$ python -q
>>> import numpy as np
>>> np.set_printoptions(precision=2, suppress=True, linewidth=200)
>>> W0 = np.diag(np.array([1, 2, 1, 2, 1, 1, 3, 1, 0, 0, 2, 0, 1, 0, 3]))
>>> W0
array([[1, 0, 0, 0, 0, 0, 0, 0, 0, 0, 0, 0, 0, 0, 0],
       [0, 2, 0, 0, 0, 0, 0, 0, 0, 0, 0, 0, 0, 0, 0],
       [0, 0, 1, 0, 0, 0, 0, 0, 0, 0, 0, 0, 0, 0, 0],
       [0, 0, 0, 2, 0, 0, 0, 0, 0, 0, 0, 0, 0, 0, 0],
       [0, 0, 0, 0, 1, 0, 0, 0, 0, 0, 0, 0, 0, 0, 0],
       [0, 0, 0, 0, 0, 1, 0, 0, 0, 0, 0, 0, 0, 0, 0],
       [0, 0, 0, 0, 0, 0, 3, 0, 0, 0, 0, 0, 0, 0, 0],
       [0, 0, 0, 0, 0, 0, 0, 1, 0, 0, 0, 0, 0, 0, 0],
       [0, 0, 0, 0, 0, 0, 0, 0, 0, 0, 0, 0, 0, 0, 0],
       [0, 0, 0, 0, 0, 0, 0, 0, 0, 0, 0, 0, 0, 0, 0],
       [0, 0, 0, 0, 0, 0, 0, 0, 0, 0, 2, 0, 0, 0, 0],
       [0, 0, 0, 0, 0, 0, 0, 0, 0, 0, 0, 0, 0, 0, 0],
       [0, 0, 0, 0, 0, 0, 0, 0, 0, 0, 0, 0, 1, 0, 0],
       [0, 0, 0, 0, 0, 0, 0, 0, 0, 0, 0, 0, 0, 0, 0],
       [0, 0, 0, 0, 0, 0, 0, 0, 0, 0, 0, 0, 0, 0, 3]])
>>> rank = np.linalg.matrix_rank(W0)
>>> rank
np.int64(11)
>>> null = np.linalg.svd(W0)[2][rank:].T
>>> np.allclose(W0 @ null, 0)
True
>>> null.shape
(15, 4)
>>> np.linalg.matrix_rank(W0.T @ W0), np.linalg.matrix_rank(W0 @ W0.T)
(np.int64(11), np.int64(11))
>>> left, sigma, vt = np.linalg.svd(W0)
>>> np.argmax(sigma[:-1] / (sigma[1:] + 1e-6)) + 1
np.int64(11)
>>> out = left[:, :11] @ np.diag(sigma[:11]) @ vt[:11]
>>> np.abs(W0 - out).max()
np.float64(0.0)
>>> round(np.linalg.norm(W0 - out, 2), 2), sigma[11]
(np.float64(0.0), np.float64(0.0))
>>> np.linalg.matrix_rank(out)
np.int64(11)
>>> rng = np.random.default_rng(44)
>>> labels = rng.permutation(15)
>>> labels
array([ 0,  9, 10,  4, 13,  8,  3, 12,  2, 11,  5,  1,  6, 14,  7])
>>> out = W0[labels][:, labels]
>>> np.diag(out)
array([1, 0, 2, 1, 0, 0, 2, 1, 1, 0, 1, 2, 3, 3, 1])
>>> round(float(np.linalg.det(out)), 2), round(float(np.linalg.det(W0[labels])), 2)
(0.0, 0.0)
>>> np.unique(W0.round(6), axis=0).shape
(12, 15)
>>> np.abs(np.diag(np.linalg.qr(W0)[1])) > 1e-9
array([ True,  True,  True,  True,  True,  True,  True,  True, False, False,  True, False,  True, False,  True])
>>> np.allclose(W0[:-1].T @ np.linalg.lstsq(W0[:-1].T, W0[-1])[0], W0[-1])
False
>>> round(np.trace(np.linalg.pinv(W0) @ W0), 2)
np.float64(11.0)
>>> np.linalg.lstsq(W0[:-1].T, W0[-1])[2]
np.int32(10)
>>> out = np.array([[-4, 4],
...     [3, -3],
...     [2, -2],
...     [-1, 4],
...     [1, -5],
...     [-5, -2],
...     [5, -4],
...     [5, 3],
...     [-2, -5],
...     [4, 0],
...     [-2, -3],
...     [-1, -2],
...     [0, -1],
...     [-4, -5],
...     [-4, 2]])
>>> out.T @ W0.T
array([[ -4,   6,   2,  -2,   1,  -5,  15,   5,   0,   0,  -4,   0,   0,   0, -12],
       [  4,  -6,  -2,   8,  -5,  -2, -12,   3,   0,   0,  -6,   0,  -1,   0,   6]])
>>> np.einsum("ij->j", W0)
array([1, 2, 1, 2, 1, 1, 3, 1, 0, 0, 2, 0, 1, 0, 3])
>>> np.einsum("ij,ij->i", W0, W0)
array([1, 4, 1, 4, 1, 1, 9, 1, 0, 0, 4, 0, 1, 0, 9])
>>> np.linalg.matrix_rank(W0 @ out)
np.int64(2)
>>> np.linalg.matrix_rank(np.vstack([W0, out.T]))
np.int64(13)
>>> J = np.loadtxt("w.csv", delimiter=",")
>>> J
array([[-1.24,  0.59,  0.18, -0.89, -0.61, -0.33, -0.14,  0.86, -0.23],
       [ 0.76, -0.18,  1.08, -0.32, -1.01, -0.09,  0.19,  0.23,  1.  ],
       [-0.57, -1.11, -0.14,  0.92, -0.74, -0.99, -0.15, -0.05, -0.11],
       [ 0.19, -0.35, -0.69, -0.08, -0.1 ,  0.51, -1.53,  0.62,  0.61],
       [-0.38, -0.58, -0.79, -0.21, -0.74,  1.18,  0.93, -0.07,  0.17],
       [-0.38,  0.77, -0.62,  0.6 ,  0.29, -0.45,  0.48,  0.16,  1.41],
       [-0.86,  0.43,  0.74,  0.54, -0.28,  0.74, -0.63, -1.08,  0.26],
       [-0.67, -1.07,  0.48, -0.72,  1.09, -0.05,  0.1 , -0.14,  0.66],
       [-0.19, -0.12,  0.72,  1.02,  0.41,  0.7 ,  0.27,  1.27, -0.19]])
>>> labels = rng.permutation(9)
>>> labels
array([6, 1, 0, 5, 7, 2, 4, 3, 8])
>>> out = J[labels][:, labels]
>>> np.allclose(out, J)
False
>>> out
array([[-0.63,  0.43, -0.86,  0.74, -1.08,  0.74, -0.28,  0.54,  0.26],
       [ 0.19, -0.18,  0.76, -0.09,  0.23,  1.08, -1.01, -0.32,  1.  ],
       [-0.14,  0.59, -1.24, -0.33,  0.86,  0.18, -0.61, -0.89, -0.23],
       [ 0.48,  0.77, -0.38, -0.45,  0.16, -0.62,  0.29,  0.6 ,  1.41],
       [ 0.1 , -1.07, -0.67, -0.05, -0.14,  0.48,  1.09, -0.72,  0.66],
       [-0.15, -1.11, -0.57, -0.99, -0.05, -0.14, -0.74,  0.92, -0.11],
       [ 0.93, -0.58, -0.38,  1.18, -0.07, -0.79, -0.74, -0.21,  0.17],
       [-1.53, -0.35,  0.19,  0.51,  0.62, -0.69, -0.1 , -0.08,  0.61],
       [ 0.27, -0.12, -0.19,  0.7 ,  1.27,  0.72,  0.41,  1.02, -0.19]])
>>> np.diag(out)
array([-0.63, -0.18, -1.24, -0.45, -0.14, -0.14, -0.74, -0.08, -0.19])
>>> np.round(np.trace(out), 2)
np.float64(-3.8)
